$ python3 -q
>>> import numpy as np
>>> from numpy import linalg as LA
>>> np.set_printoptions(suppress=True, linewidth=200)
>>> M = 2 * np.eye(5) + np.eye(5, k=1)
>>> M
array([[2., 1., 0., 0., 0.],
       [0., 2., 1., 0., 0.],
       [0., 0., 2., 1., 0.],
       [0., 0., 0., 2., 1.],
       [0., 0., 0., 0., 2.]])
>>> # triangular, det is the product of the diagonal
>>> vec = np.array([1, 0, 2, 2, 0])
>>> h1 = np.maximum(M @ vec, 0)
>>> np.flatnonzero(h1 > 1e-9)
array([0, 1, 2, 3])
>>> np.round(np.tanh(M @ vec), 1)
array([1., 1., 1., 1., 0.])
>>> np.maximum(M @ vec, 0) - np.maximum(-M @ vec, 0)
array([2., 2., 6., 4., 0.])
>>> print(M.T @ h1)
[ 4.  6. 14. 14.  4.]
>>> M * (h1 > 1e-9)[:, None]
array([[2., 1., 0., 0., 0.],
       [0., 2., 1., 0., 0.],
       [0., 0., 2., 1., 0.],
       [0., 0., 0., 2., 1.],
       [0., 0., 0., 0., 0.]])
>>> evals, vecs = LA.eig(M)
>>> np.round(np.sort(LA.eigvals(M.T)), 1)
array([2., 2., 2., 2., 2.])
>>> np.round(np.sort(LA.eigvals(M @ M)), 1)
array([4., 4., 4., 4., 4.])
>>> evals
array([2., 2., 2., 2., 2.])
>>> M @ vecs[:, 0] - evals[0] * vecs[:, 0]
array([0., 0., 0., 0., 0.])
>>> mat = np.loadtxt("run2.csv", delimiter=",")
>>> mat
array([[5., 4., 0., 0.],
       [4., 5., 0., 0.],
       [0., 0., 5., 4.],
       [0., 0., 4., 5.]])
>>> # splits into 2 blocks
>>> low = LA.cholesky(mat)
>>> np.round(np.diag(low) ** 2, 1)
array([5. , 1.8, 5. , 1.8])
>>> LA.eigvalsh(mat).min() > 0
np.True_
>>> mat / np.sqrt(np.outer(np.diag(mat), np.diag(mat)))
array([[1. , 0.8, 0. , 0. ],
       [0.8, 1. , 0. , 0. ],
       [0. , 0. , 1. , 0.8],
       [0. , 0. , 0.8, 1. ]])
>>> K = np.load("case5.npy")
>>> K
array([[ 2., -2.,  0.,  0.],
       [-2.,  2., -2.,  0.],
       [ 0., -2., -1., -2.],
       [ 0.,  0., -2.,  1.]])
>>> M2 = LA.inv(K)
>>> (np.abs(M2) > 1e-9).astype(int)
array([[1, 1, 1, 1],
       [1, 1, 1, 1],
       [1, 1, 0, 0],
       [1, 1, 0, 1]])
>>> round(float(LA.cond(K)), 1)
16.5
>>> print(K @ M2)
[[1. 0. 0. 0.]
 [0. 1. 0. 0.]
 [0. 0. 1. 0.]
 [0. 0. 0. 1.]]
